$ python3 -q
>>> import numpy as np
>>> from numpy import linalg as LA
>>> np.set_printoptions(precision=3, suppress=True, linewidth=100, legacy="1.25")
>>> def tidy(a):
...     return np.round(a, 3) + 0
... 
>>> J = np.load("data.npy")
>>> print(J)
[[-6.95 -1.    9.   -5.  ]
 [ 7.    7.05 -9.   -7.  ]
 [ 3.   -5.    9.05  3.  ]
 [-7.   -1.    9.   -4.95]]
>>> rng = np.random.default_rng(6785)
>>> z = rng.permutation(4)
>>> print(z)
[1 3 0 2]
>>> Y = J[z][:, z]
>>> print(np.diag(Y))
[ 7.05 -4.95 -6.95  9.05]
>>> print(np.trace(Y))
4.2
>>> print(tidy(np.sort(np.abs(LA.eigvals(Y)))))
[ 0.05   2.379 14.365 16.137]
>>> print(np.allclose(Y, J))
False
>>> W0 = np.array([[-8, 2, 1], [2, 8, -11], [1, -11, 14]])
>>> # symmetric
>>> Y = np.array([[1, 5], [2, 1], [5, 5], [0, 5]])
>>> print(tidy(np.einsum("ij,ij->i", J, J)))
[155.302 228.702 124.903 155.502]
>>> print(J @ Y)
[[ 36.05 -15.75]
 [-23.9  -37.95]
 [ 38.25  70.25]
 [ 36.   -15.75]]
>>> print(LA.matrix_rank(J @ Y))
2
>>> print(np.einsum("ik,kj->ij", J, Y))
[[ 36.05 -15.75]
 [-23.9  -37.95]
 [ 38.25  70.25]
 [ 36.   -15.75]]
>>> print(LA.matrix_rank(np.vstack([J, Y.T])))
4
>>> print(np.vstack([J, Y.T]).shape)
(6, 4)
>>> print(np.einsum("ik,kj->ji", J, Y))
[[ 36.05 -23.9   38.25  36.  ]
 [-15.75 -37.95  70.25 -15.75]]
>>> data = np.loadtxt("x.csv", delimiter=",")
>>> print(tidy(data))
[[-2.506  1.718  0.085  2.98   2.623]
 [-3.008 -0.888  3.512 -0.828 -1.465]
 [ 0.251 -3.212  0.639 -1.122  3.599]
 [-3.008  0.015 -3.146 -2.461  0.014]
 [ 0.752  3.308  1.534 -2.849  1.739]]
>>> x = np.array([0, 0, -8, -5, -4])
>>> target = data @ x
>>> print(tidy(target))
[-26.067 -18.099 -13.895  37.418  -4.982]
>>> print(tidy(LA.solve(data, target + data[:, 2])))
[ 0.  0. -7. -5. -4.]
>>> print(tidy(LA.solve(data, -3 * target)))
[ 0.  0. 24. 15. 12.]
>>> W1 = np.array([[1, 2, 0], [3, 0, 0], [0, 3, 1], [1, 3, 2], [2, 3, 1]])
>>> beta = np.array([1, 3, 1])
>>> H = np.maximum(data @ W1 + beta, 0)
>>> print(LA.matrix_rank(H))
3
>>> basis = np.array([[-1, 9, 4], [0, 4, 3], [7, -2, 3]])
>>> print(tidy(H @ basis))
[[ 55.796 147.729 121.645]
 [  9.741  -0.21    6.105]
 [ 20.954  45.404  47.524]
 [  0.      0.      0.   ]
 [-12.304 133.838  66.543]]
>>> print((H @ basis).round(6).argmax(axis=1))
[1 0 2 0 1]
